% ipython --no-banner

In [1]: import numpy as np

In [2]: np.set_printoptions(precision=3, suppress=True, linewidth=200)

In [3]: F = np.load("dump.npy")

In [4]: F
Out[4]: 
array([[-2,  9, 10, -3,  4, 12],
       [-4, -6, -4, -6,  0,  0],
       [ 6,  0, -3,  9, -3, -9]])

In [5]: U, sig, Vt = np.linalg.svd(F)

In [6]: sig.round(3) + 0
Out[6]: array([22.07 , 13.672,  0.   ])

In [7]: A2 = U[:, :2] @ np.diag(sig[:2]) @ Vt[:2]

In [8]: round(np.abs(F - A2).max(), 3)
Out[8]: np.float64(0.0)

In [9]: np.linalg.matrix_rank(F, rtol=0.05)
Out[9]: np.int64(2)

In [10]: np.linalg.matrix_rank(A2)
Out[10]: np.int64(2)

In [11]: np.allclose(F[:-1].T @ np.linalg.lstsq(F[:-1].T, F[-1])[0], F[-1])
Out[11]: True

In [12]: round(np.trace(np.linalg.pinv(F) @ F), 3)
Out[12]: np.float64(2.0)

In [13]: np.abs(np.diag(np.linalg.qr(F)[1])) > 1e-9
Out[13]: array([ True,  True, False])

In [14]: rank = np.linalg.matrix_rank(F)

In [15]: rank
Out[15]: np.int64(2)

In [16]: N = np.linalg.svd(F)[2][rank:].T

In [17]: np.linalg.matrix_rank(F.T @ F), np.linalg.matrix_rank(F @ F.T)
Out[17]: (np.int64(2), np.int64(2))

In [18]: [int(np.linalg.matrix_rank(F[:, :j + 1])) for j in range(6)]
Out[18]: [1, 2, 2, 2, 2, 2]

In [19]: np.allclose(F @ N, 0)
Out[19]: True

In [20]: np.round(F @ N, 3) + 0
Out[20]: 
array([[0., 0., 0., 0.],
       [0., 0., 0., 0.],
       [0., 0., 0., 0.]])

In [21]: A = np.load("mat.npy")

In [22]: A
Out[22]: 
array([[  0.292,   3.045,   0.085, -50.251,   0.585,  11.507,  -0.084,  -4.912],
       [ -0.657,  -0.528,  -0.443,   8.469,  -0.944,  12.844,   0.073,  -3.251],
       [  0.059,  -0.333,   0.397, -13.005,  -0.162,  -0.848,   0.11 ,  -5.377],
       [  2.885,   1.804,  -0.522, -22.17 ,   0.007,  14.183,   0.125,  -3.977],
       [ -0.147,   2.35 ,   0.03 ,  -5.177,   0.576,   4.617,  -0.024,  -0.79 ],
       [ -0.368,   3.91 ,   0.258, -14.758,  -1.03 ,  -4.964,  -0.254,   3.234],
       [  0.476,  -1.944,   0.045,  -0.061,  -0.738,   9.373,  -0.122,   1.868],
       [  2.094,  -4.251,  -0.382,   8.006,  -0.765,  -1.439,  -0.123,  -0.089],
       [ -0.032,   0.336,   0.055, -32.352,   0.375,  -8.368,  -0.165,  -1.415],
       [  0.303,   1.626,   0.11 ,  -1.75 ,  -0.604,   1.631,  -0.275,   8.434],
       [ -0.209,  -2.36 ,   0.127,   7.616,   0.263,  -3.197,   0.053,  -0.89 ],
       [ -0.825,  -7.183,  -0.115,  19.002,   0.483, -13.424,   0.023,  -6.338],
       [ -0.792,  -0.273,  -0.073,  -4.482,  -0.468,   7.141,   0.151,  -1.69 ],
       [ -2.853,   0.886,   0.404,  21.745,   0.072,  11.878,  -0.103,  -2.561],
       [ -0.472,   2.22 ,  -0.571,   6.649,  -0.549,  -4.672,  -0.123,   0.836],
       [ -1.04 ,   2.422,   0.373,  -1.278,   1.272,  -3.13 ,  -0.386,  12.44 ],
       [ -0.837,   1.937,   0.174,  -3.653,  -0.387,   8.312,   0.263,   2.457],
       [  1.328,   2.927,   0.208,   5.535,   0.538,  11.924,  -0.153,  -0.327],
       [ -0.088,   2.873,   0.214,  11.447,   1.445, -13.796,   0.189,  -0.647]])

In [23]: vec = np.array([7, 7, 0, 4, 0, 8, 5, 9])

In [24]: np.linalg.norm(A @ vec) <= np.linalg.norm(A, 2) * np.linalg.norm(vec) + 1e-9
Out[24]: np.True_

In [25]: (A @ vec).argmax()
Out[25]: np.int64(13)

In [26]: hat = A @ np.linalg.solve(A.T @ A, A.T)

In [27]: np.trace(hat)
Out[27]: np.float64(8.0)

In [28]: np.linalg.matrix_rank(np.eye(19) - hat)
Out[28]: np.int64(11)

In [29]: np.allclose(hat @ hat, hat)
Out[29]: True

In [30]: np.round(np.linalg.eigvalsh(hat), 3) + 0
Out[30]: array([0., 0., 0., 0., 0., 0., 0., 0., 0., 0., 0., 1., 1., 1., 1., 1., 1., 1., 1.])

In [31]: rng = np.random.default_rng(35)

In [32]: labels = rng.integers(0, 2, 9)

In [33]: arr = (labels[:, None] == labels) * 5 + np.eye(9)

In [34]: arr
Out[34]: 
array([[6., 5., 0., 5., 0., 0., 5., 0., 5.],
       [5., 6., 0., 5., 0., 0., 5., 0., 5.],
       [0., 0., 6., 0., 5., 5., 0., 5., 0.],
       [5., 5., 0., 6., 0., 0., 5., 0., 5.],
       [0., 0., 5., 0., 6., 5., 0., 5., 0.],
       [0., 0., 5., 0., 5., 6., 0., 5., 0.],
       [5., 5., 0., 5., 0., 0., 6., 0., 5.],
       [0., 0., 5., 0., 5., 5., 0., 6., 0.],
       [5., 5., 0., 5., 0., 0., 5., 0., 6.]])

In [35]: A2 = np.linalg.inv(arr)

In [36]: np.round(np.linalg.det(arr) * np.linalg.det(A2), 3)
Out[36]: np.float64(1.0)

In [37]: np.allclose(A2, arr.T)
Out[37]: False

In [38]: (np.abs(A2) > 1e-9).astype(int)
Out[38]: 
array([[1, 1, 0, 1, 0, 0, 1, 0, 1],
       [1, 1, 0, 1, 0, 0, 1, 0, 1],
       [0, 0, 1, 0, 1, 1, 0, 1, 0],
       [1, 1, 0, 1, 0, 0, 1, 0, 1],
       [0, 0, 1, 0, 1, 1, 0, 1, 0],
       [0, 0, 1, 0, 1, 1, 0, 1, 0],
       [1, 1, 0, 1, 0, 0, 1, 0, 1],
       [0, 0, 1, 0, 1, 1, 0, 1, 0],
       [1, 1, 0, 1, 0, 0, 1, 0, 1]])

In [39]: np.linalg.cond(arr) > 100
Out[39]: np.False_

In [40]: np.abs(np.linalg.svd(arr)[2][-1])
Out[40]: array([0.894, 0.224, 0.   , 0.224, 0.   , 0.   , 0.224, 0.   , 0.224])

In [41]: def softmax(z):
    ...:     e = np.exp(z - z.max(axis=-1, keepdims=True))
    ...:     return e / e.sum(axis=-1, keepdims=True)
    ...: 

In [42]: np.round(softmax(10 * arr[2]), 3) + 0
Out[42]: array([0., 0., 1., 0., 0., 0., 0., 0., 0.])

In [43]: softmax(arr).sum(axis=1)
Out[43]: array([1., 1., 1., 1., 1., 1., 1., 1., 1.])

In [44]: S = arr @ arr.T / np.sqrt(9)

In [45]: np.round(softmax(S)[2] @ arr, 3) + 0
Out[45]: array([0.   , 0.   , 5.318, 0.   , 5.227, 5.227, 0.   , 5.227, 0.   ])

In [46]: np.round(softmax(S), 3) + 0
Out[46]: 
array([[0.259, 0.185, 0.   , 0.185, 0.   , 0.   , 0.185, 0.   , 0.185],
       [0.185, 0.259, 0.   , 0.185, 0.   , 0.   , 0.185, 0.   , 0.185],
       [0.   , 0.   , 0.318, 0.   , 0.227, 0.227, 0.   , 0.227, 0.   ],
       [0.185, 0.185, 0.   , 0.259, 0.   , 0.   , 0.185, 0.   , 0.185],
       [0.   , 0.   , 0.227, 0.   , 0.318, 0.227, 0.   , 0.227, 0.   ],
       [0.   , 0.   , 0.227, 0.   , 0.227, 0.318, 0.   , 0.227, 0.   ],
       [0.185, 0.185, 0.   , 0.185, 0.   , 0.   , 0.259, 0.   , 0.185],
       [0.   , 0.   , 0.227, 0.   , 0.227, 0.227, 0.   , 0.318, 0.   ],
       [0.185, 0.185, 0.   , 0.185, 0.   , 0.   , 0.185, 0.   , 0.259]])

In [47]: softmax(S).round(6).argmax(axis=1)
Out[47]: array([0, 1, 2, 3, 4, 5, 6, 7, 8])

In [48]: K = np.loadtxt("a.csv", delimiter=",")

In [49]: K
Out[49]: 
array([[-1.,  0.,  1.,  0.],
       [-5., -3.,  5.,  3.],
       [ 3.,  0., -1.,  0.],
       [15.,  9., -5., -3.]])

In [50]: labels = rng.permutation(4)

In [51]: labels
Out[51]: array([2, 0, 3, 1])

In [52]: A2 = K[labels][:, labels]

In [53]: round(float(np.linalg.det(A2)), 3), round(float(np.linalg.det(K[labels])), 3)
Out[53]: (36.0, -36.0)

In [54]: A2
Out[54]: 
array([[-1.,  3.,  0.,  0.],
       [ 1., -1.,  0.,  0.],
       [-5., 15., -3.,  9.],
       [ 5., -5.,  3., -3.]])

In [55]: np.diag(A2)
Out[55]: array([-1., -1., -3., -3.])

In [56]: A2.ravel(order="F")
Out[56]: array([-1.,  1., -5.,  5.,  3., -1., 15., -5.,  0.,  0., -3.,  3.,  0.,  0.,  9., -3.])

In [57]: A2.reshape(4, 5)
ValueError: cannot reshape array of size 16 into shape (4,5)


In [58]: T = A2.reshape(4, 2, -1)

In [59]: T.transpose(1, 0, 2)
Out[59]: 
array([[[-1.,  3.],
        [ 1., -1.],
        [-5., 15.],
        [ 5., -5.]],

       [[ 0.,  0.],
        [ 0.,  0.],
        [-3.,  9.],
        [ 3., -3.]]])

In [60]: T.shape
Out[60]: (4, 2, 2)

In [61]: round(float(np.linalg.det(K)), 3)
Out[61]: 36.0

In [62]: np.allclose(K, K.T)
Out[62]: False

In [63]: np.trace(K)
Out[63]: np.float64(-8.0)

In [64]: np.linalg.matrix_power(K, 2)
Out[64]: 
array([[   4.,    0.,   -2.,    0.],
       [  80.,   36.,  -40.,  -18.],
       [  -6.,    0.,    4.,    0.],
       [-120.,  -54.,   80.,   36.]])

In [65]: (K - K.T) / 2
Out[65]: 
array([[ 0. ,  2.5, -1. , -7.5],
       [-2.5,  0. ,  2.5, -3. ],
       [ 1. , -2.5,  0. ,  2.5],
       [ 7.5,  3. , -2.5,  0. ]])

In [66]: A2 = K / np.sqrt((K ** 2).mean(axis=1, keepdims=True))

In [67]: np.linalg.matrix_rank(A2) == np.linalg.matrix_rank(K)
Out[67]: np.True_

In [68]: A2[3]
Out[68]: array([ 1.627,  0.976, -0.542, -0.325])

In [69]: q, R = np.linalg.qr(K)

In [70]: np.allclose(R.T @ R, K.T @ K)
Out[70]: True

In [71]: q.shape, R.shape
Out[71]: ((4, 4), (4, 4))

In [72]: R
Out[72]: 
array([[16.125,  9.303, -6.45 , -3.721],
       [ 0.   ,  1.861,  0.   , -0.744],
       [ 0.   ,  0.   ,  3.225,  1.861],
       [ 0.   ,  0.   ,  0.   , -0.372]])

In [73]: np.abs(np.diag(R))
Out[73]: array([16.125,  1.861,  3.225,  0.372])

In [74]: J = np.array([[0, 0, 3, 2, 2, 0],
    ...:     [0, 0, 1, 1, 2, 0],
    ...:     [0, 0, 0, 2, 2, 1],
    ...:     [0, 0, 0, 0, 1, 3],
    ...:     [0, 0, 0, 0, 0, 3],
    ...:     [0, 0, 0, 0, 0, 0]])

In [75]: round(np.linalg.det(J), 3)
Out[75]: np.float64(0.0)

In [76]: (J - J.T) / 2
Out[76]: 
array([[ 0. ,  0. ,  1.5,  1. ,  1. ,  0. ],
       [ 0. ,  0. ,  0.5,  0.5,  1. ,  0. ],
       [-1.5, -0.5,  0. ,  1. ,  1. ,  0.5],
       [-1. , -0.5, -1. ,  0. ,  0.5,  1.5],
       [-1. , -1. , -1. , -0.5,  0. ,  1.5],
       [ 0. ,  0. , -0.5, -1.5, -1.5,  0. ]])

In [77]: np.allclose(J @ J.T, J.T @ J)
Out[77]: False

In [78]: np.round(np.trace(np.linalg.pinv(J) @ J), 3)
Out[78]: np.float64(4.0)

In [79]: np.unique(J.round(6), axis=0).shape
Out[79]: (6, 6)

In [80]: X = np.loadtxt("out14.csv", delimiter=",")

In [81]: X
Out[81]: 
array([[0.231, 0.077, 0.231, 0.231, 0.077, 0.154],
       [0.182, 0.273, 0.091, 0.182, 0.   , 0.273],
       [0.333, 0.111, 0.111, 0.222, 0.222, 0.   ],
       [0.067, 0.2  , 0.133, 0.267, 0.133, 0.2  ],
       [0.154, 0.   , 0.154, 0.231, 0.308, 0.154],
       [0.231, 0.077, 0.231, 0.077, 0.154, 0.231]])

In [82]: f = np.array([0, 0, -2, 0, -2, 1])

In [83]: A2 = X + np.outer(f, np.eye(6)[2])

In [84]: A2
Out[84]: 
array([[ 0.231,  0.077,  0.231,  0.231,  0.077,  0.154],
       [ 0.182,  0.273,  0.091,  0.182,  0.   ,  0.273],
       [ 0.333,  0.111, -1.889,  0.222,  0.222,  0.   ],
       [ 0.067,  0.2  ,  0.133,  0.267,  0.133,  0.2  ],
       [ 0.154,  0.   , -1.846,  0.231,  0.308,  0.154],
       [ 0.231,  0.077,  1.231,  0.077,  0.154,  0.231]])

In [85]: np.linalg.matrix_rank(np.linalg.inv(A2) - np.linalg.inv(X), tol=1e-8)
Out[85]: np.int64(1)
